$ ipython --no-banner

In [1]: import numpy as np

In [2]: from numpy import linalg as LA

In [3]: np.set_printoptions(suppress=True, linewidth=100)

In [4]: rd = lambda a: np.round(a, 2) + 0

In [5]: K = np.tanh(np.array([[0.7, 1.2],
   ...:     [-0.3, -0.6],
   ...:     [0.5, 0.1],
   ...:     [0.7, 0.5],
   ...:     [0.0, 1.3],
   ...:     [0.3, 1.5],
   ...:     [0.6, 1.2],
   ...:     [0.1, 0.1],
   ...:     [1.5, 0.8],
   ...:     [-2.3, -0.4],
   ...:     [0.8, 1.7],
   ...:     [1.2, 0.6]]) @ np.array([[0.0, -1.0, 0.7], [1.8, -1.7, 0.3]]))

In [6]: rd(K)
Out[6]: 
array([[ 0.97, -0.99,  0.69],
       [-0.79,  0.87, -0.37],
       [ 0.18, -0.58,  0.36],
       [ 0.72, -0.91,  0.56],
       [ 0.98, -0.98,  0.37],
       [ 0.99, -0.99,  0.58],
       [ 0.97, -0.99,  0.65],
       [ 0.18, -0.26,  0.1 ],
       [ 0.89, -0.99,  0.86],
       [-0.62,  0.99, -0.94],
       [ 1.  , -1.  ,  0.79],
       [ 0.79, -0.98,  0.77]])

In [7]: D = LA.norm(K[:, None] - K[None], axis=-1)

In [8]: rd(LA.norm(K - K.mean(axis=0), axis=1))
Out[8]: array([0.7 , 2.08, 0.34, 0.44, 0.61, 0.67, 0.68, 0.53, 0.75, 2.34, 0.77, 0.63])

In [9]: (D + 1e9 * np.eye(12)).round(6).argmin(axis=1)
Out[9]: array([ 6,  9,  7, 11,  5,  6,  0,  2, 10,  1,  0,  8])

In [10]: LA.matrix_rank(D ** 2)
Out[10]: np.int64(5)

In [11]: D.mean(axis=1).argmax()
Out[11]: np.int64(9)

In [12]: rd(LA.norm(K, axis=1))
Out[12]: array([1.55, 1.23, 0.71, 1.29, 1.43, 1.52, 1.53, 0.33, 1.59, 1.5 , 1.62, 1.48])

In [13]: D.shape
Out[13]: (12, 12)

In [14]: rd(D[7])
Out[14]: array([1.23, 1.56, 0.42, 0.96, 1.11, 1.19, 1.21, 0.  , 1.27, 1.82, 1.3 , 1.16])

In [15]: C = K[[4, 10]].astype(float)

In [16]: for _ in range(6):
    ...:     idx = LA.norm(K[:, None] - C, axis=-1).argmin(axis=1)
    ...:     C = np.array([K[idx == j].mean(axis=0) for j in range(2)])
    ...: 

In [17]: idx
Out[17]: array([1, 0, 1, 1, 1, 1, 1, 1, 1, 0, 1, 1])

In [18]: rd(C[1] - C[0])
Out[18]: array([ 1.47, -1.8 ,  1.23])

In [19]: np.bincount(idx)
Out[19]: array([ 2, 10])

In [20]: rd(C)
Out[20]: 
array([[-0.71,  0.93, -0.66],
       [ 0.77, -0.87,  0.57]])

In [21]: idx = K[:, 1] > np.median(K[:, 1])

In [22]: r0 = K[idx].mean(axis=0) - K[~idx].mean(axis=0)

In [23]: idx.astype(int)
Out[23]: array([0, 1, 1, 1, 1, 0, 0, 1, 0, 1, 0, 0])

In [24]: feats = np.loadtxt("case4.csv", delimiter=",")

In [25]: feats
Out[25]: 
array([[-8.  ,  1.03, -3.97],
       [-8.02,  0.98, -4.  ],
       [-8.01,  1.01, -3.98],
       [-7.98,  1.01, -4.01],
       [-7.96,  1.  , -4.01],
       [-8.04,  0.99, -3.99],
       [-8.03,  0.98, -3.98],
       [-7.99,  0.98, -4.  ],
       [ 5.99,  9.02, -4.97],
       [ 6.02,  9.  , -5.02],
       [ 5.97,  9.  , -4.99],
       [ 6.01,  8.97, -5.01],
       [ 5.99,  9.  , -4.96],
       [ 5.98,  9.01, -5.02],
       [ 6.01,  9.01, -5.02],
       [ 5.97,  8.97, -4.99],
       [ 4.97, -5.03, -8.  ],
       [ 5.01, -5.02, -8.01],
       [ 4.99, -5.01, -7.98],
       [ 5.  , -4.98, -8.06],
       [ 4.97, -5.  , -8.01],
       [ 4.99, -5.05, -8.01],
       [ 5.01, -5.  , -7.98],
       [ 5.02, -4.99, -8.  ]])

In [26]: rng = np.random.default_rng(5017)

In [27]: idx = rng.permutation(3)

In [28]: out = feats[:, idx] * rng.choice([-1, 1], 3)

In [29]: out
Out[29]: 
array([[ 8.  ,  1.03,  3.97],
       [ 8.02,  0.98,  4.  ],
       [ 8.01,  1.01,  3.98],
       [ 7.98,  1.01,  4.01],
       [ 7.96,  1.  ,  4.01],
       [ 8.04,  0.99,  3.99],
       [ 8.03,  0.98,  3.98],
       [ 7.99,  0.98,  4.  ],
       [-5.99,  9.02,  4.97],
       [-6.02,  9.  ,  5.02],
       [-5.97,  9.  ,  4.99],
       [-6.01,  8.97,  5.01],
       [-5.99,  9.  ,  4.96],
       [-5.98,  9.01,  5.02],
       [-6.01,  9.01,  5.02],
       [-5.97,  8.97,  4.99],
       [-4.97, -5.03,  8.  ],
       [-5.01, -5.02,  8.01],
       [-4.99, -5.01,  7.98],
       [-5.  , -4.98,  8.06],
       [-4.97, -5.  ,  8.01],
       [-4.99, -5.05,  8.01],
       [-5.01, -5.  ,  7.98],
       [-5.02, -4.99,  8.  ]])

In [30]: Uu, _, Vh = LA.svd(feats.T @ out)

In [31]: rd(LA.lstsq(feats, out)[0])
Out[31]: 
array([[-1.,  0.,  0.],
       [ 0.,  1.,  0.],
       [ 0.,  0., -1.]])

In [32]: D = LA.norm(out[:, None] - out[None], axis=-1)

In [33]: np.unravel_index(D.round(6).argmax(), D.shape)
Out[33]: (np.int64(5), np.int64(9))

In [34]: D[9].round(6).argsort(kind="stable")[:4]
Out[34]: array([ 9, 14, 11, 13])

In [35]: D.mean(axis=1).argmax()
Out[35]: np.int64(5)

In [36]: LA.matrix_rank(D ** 2)
Out[36]: np.int64(5)

In [37]: (D + 1e9 * np.eye(24)).round(6).argmin(axis=1)
Out[37]: 
array([ 2,  6,  0,  4,  3,  6,  5,  1, 12, 14, 15,  9,  8, 14,  9, 10, 21, 23, 22, 20, 16, 16, 18,
       22])

In [38]: D.shape
Out[38]: (24, 24)

In [39]: rd(D[:5, :5])
Out[39]: 
array([[0.  , 0.06, 0.02, 0.05, 0.06],
       [0.06, 0.  , 0.04, 0.05, 0.06],
       [0.02, 0.04, 0.  , 0.04, 0.06],
       [0.05, 0.05, 0.04, 0.  , 0.02],
       [0.06, 0.06, 0.06, 0.02, 0.  ]])

In [40]: cov = np.cov(feats, rowvar=False)

In [41]: rd(feats.std(axis=0))
Out[41]: array([6.38, 5.74, 1.71])

In [42]: rd(LA.eigvalsh(cov)[::-1])
Out[42]: array([45.58, 34.23,  0.  ])

In [43]: rd(np.median(feats, axis=0))
Out[43]: array([ 5.,  1., -5.])

In [44]: m1 = np.load("a.npy")

In [45]: m1
Out[45]: 
array([[ 6.84,  4.  ,  1.72],
       [ 5.63,  4.  ,  2.8 ],
       [ 8.51,  4.  , -0.32],
       [ 5.64,  4.  ,  4.2 ],
       [ 6.12,  4.  ,  3.77],
       [ 2.88,  4.  ,  2.95],
       [ 4.37,  4.  ,  3.33],
       [ 3.89,  4.  ,  3.95],
       [ 1.79,  4.  ,  4.2 ],
       [ 1.77,  4.  ,  4.4 ],
       [ 2.03,  4.  ,  4.64],
       [ 3.91,  4.  ,  2.85],
       [ 1.05,  4.  ,  3.75],
       [ 5.49,  4.  ,  2.58],
       [ 1.07,  4.  ,  3.41],
       [ 3.01,  4.  ,  4.14],
       [ 5.87,  4.  ,  1.4 ]])

In [46]: proj = m1 @ LA.solve(m1.T @ m1, m1.T)

In [47]: np.allclose(proj @ proj, proj)
Out[47]: True

In [48]: rd(LA.eigvalsh(proj))
Out[48]: array([0., 0., 0., 0., 0., 0., 0., 0., 0., 0., 0., 0., 0., 0., 1., 1., 1.])

In [49]: Uu, sig, Vh = LA.svd(m1, full_matrices=False)

In [50]: rd(Uu.T @ m1 @ Vh.T)
Out[50]: 
array([[27.33,  0.  ,  0.  ],
       [ 0.  ,  9.01,  0.  ],
       [ 0.  ,  0.  ,  2.06]])

In [51]: rd(np.sqrt((sig ** 2).sum())), rd(LA.norm(m1))
Out[51]: (np.float64(28.85), np.float64(28.85))

In [52]: rd(sig)
Out[52]: array([27.33,  9.01,  2.06])

In [53]: rd(Uu.T @ Uu)
Out[53]: 
array([[1., 0., 0.],
       [0., 1., 0.],
       [0., 0., 1.]])

In [54]: rd(Vh @ Vh.T)
Out[54]: 
array([[1., 0., 0.],
       [0., 1., 0.],
       [0., 0., 1.]])

In [55]: rd(sig / sig[0])
Out[55]: array([1.  , 0.33, 0.08])

In [56]: np.allclose(Uu * sig @ Vh, m1)
Out[56]: True

In [57]: Uu.shape, sig.shape, Vh.shape
Out[57]: ((17, 3), (3,), (3, 3))

In [58]: (sig > 1e-8).sum()
Out[58]: np.int64(3)

In [59]: data = np.abs(np.array([[5, 2, 3], [5, 3, 5], [2, 3, 1]])) + np.eye(3)

In [60]: data = data / data.sum(axis=1, keepdims=True)

In [61]: rd(data)
Out[61]: 
array([[0.55, 0.18, 0.27],
       [0.36, 0.29, 0.36],
       [0.29, 0.43, 0.29]])

In [62]: Q, V = LA.qr(data[:, :1])[0], LA.qr(data[:, 1:])[0]

In [63]: sig = LA.svd(Q.T @ V, compute_uv=False)

In [64]: rd(LA.norm(Q @ Q.T - V @ V.T, 2))
Out[64]: np.float64(1.0)

In [65]: rd(np.degrees(np.arccos(sig.clip(0, 1))))
Out[65]: array([16.32])

In [66]: x = np.array([-2, 1, 0])

In [67]: np.sign((data @ x).round(6))
Out[67]: array([-1., -1., -1.])

In [68]: rd((data * x).sum(axis=1))
Out[68]: array([-0.91, -0.43, -0.14])

In [69]: rd(data * x)
Out[69]: 
array([[-1.09,  0.18,  0.  ],
       [-0.71,  0.29,  0.  ],
       [-0.57,  0.43,  0.  ]])

In [70]: rd(LA.matrix_power(data, 2))
Out[70]: 
array([[0.44, 0.27, 0.29],
       [0.4 , 0.3 , 0.3 ],
       [0.39, 0.3 , 0.31]])

In [71]: data @ np.ones(3)
Out[71]: array([1., 1., 1.])

In [72]: rd(LA.matrix_power(data, 100))
Out[72]: 
array([[0.41, 0.29, 0.3 ],
       [0.41, 0.29, 0.3 ],
       [0.41, 0.29, 0.3 ]])

In [73]: pr = np.eye(3)[2]

In [74]: for _ in range(4):
    ...:     pr = pr @ data
    ...:     print(pr.round(2))
    ...: 
[0.29 0.43 0.29]
[0.39 0.3  0.31]
[0.41 0.29 0.3 ]
[0.41 0.29 0.3 ]

In [75]: proj = np.triu(np.array([[1, -2, -1], [1, 1, 3], [-2, 3, -3]]), 1) + np.eye(3)

In [76]: out = proj @ data @ LA.inv(proj)

In [77]: rd(out)
Out[77]: 
array([[-0.45, -1.73,  4.  ],
       [ 1.21,  4.  , -9.57],
       [ 0.29,  1.  , -2.43]])

In [78]: W0 = np.loadtxt("dump.csv", delimiter=",")

In [79]: rd(W0)
Out[79]: 
array([[-0.05, -0.26, -0.95],
       [ 0.74, -0.38,  0.16],
       [-0.21,  0.63, -0.02],
       [-0.64, -0.63,  0.28]])

In [80]: r0 = np.array([-2, 0])

In [81]: rd(np.polyval(r0, W0[3]))
Out[81]: array([ 1.27,  1.26, -0.55])

In [82]: rd(np.cross(W0[3, :3], W0[1, :3]))
Out[82]: array([0.  , 0.31, 0.71])

In [83]: rd(np.correlate(W0[3], W0[1], "full"))
Out[83]: array([-0.1 ,  0.14, -0.19, -0.57,  0.21])

In [84]: proj = W0 @ LA.solve(W0.T @ W0, W0.T)

In [85]: np.allclose(proj @ proj, proj)
Out[85]: True

In [86]: rd((np.eye(4) - proj) @ W0)
Out[86]: 
array([[0., 0., 0.],
       [0., 0., 0.],
       [0., 0., 0.],
       [0., 0., 0.]])

In [87]: np.trace(proj)
Out[87]: np.float64(3.0)

In [88]: rd(proj)
Out[88]: 
array([[ 0.97, -0.1 , -0.14, -0.06],
       [-0.1 ,  0.72, -0.4 , -0.19],
       [-0.14, -0.4 ,  0.44, -0.26],
       [-0.06, -0.19, -0.26,  0.88]])

In [89]: rd(LA.eigvalsh(proj))
Out[89]: array([0., 1., 1., 1.])

In [90]: cov = W0.T @ W0

In [91]: LA.matrix_rank(cov)
Out[91]: np.int64(3)

In [92]: rd(LA.svd(W0, compute_uv=False) ** 2)
Out[92]: array([1., 1., 1.])

In [93]: rd(np.trace(cov)), rd((W0 ** 2).sum())
Out[93]: (np.float64(3.0), np.float64(3.0))
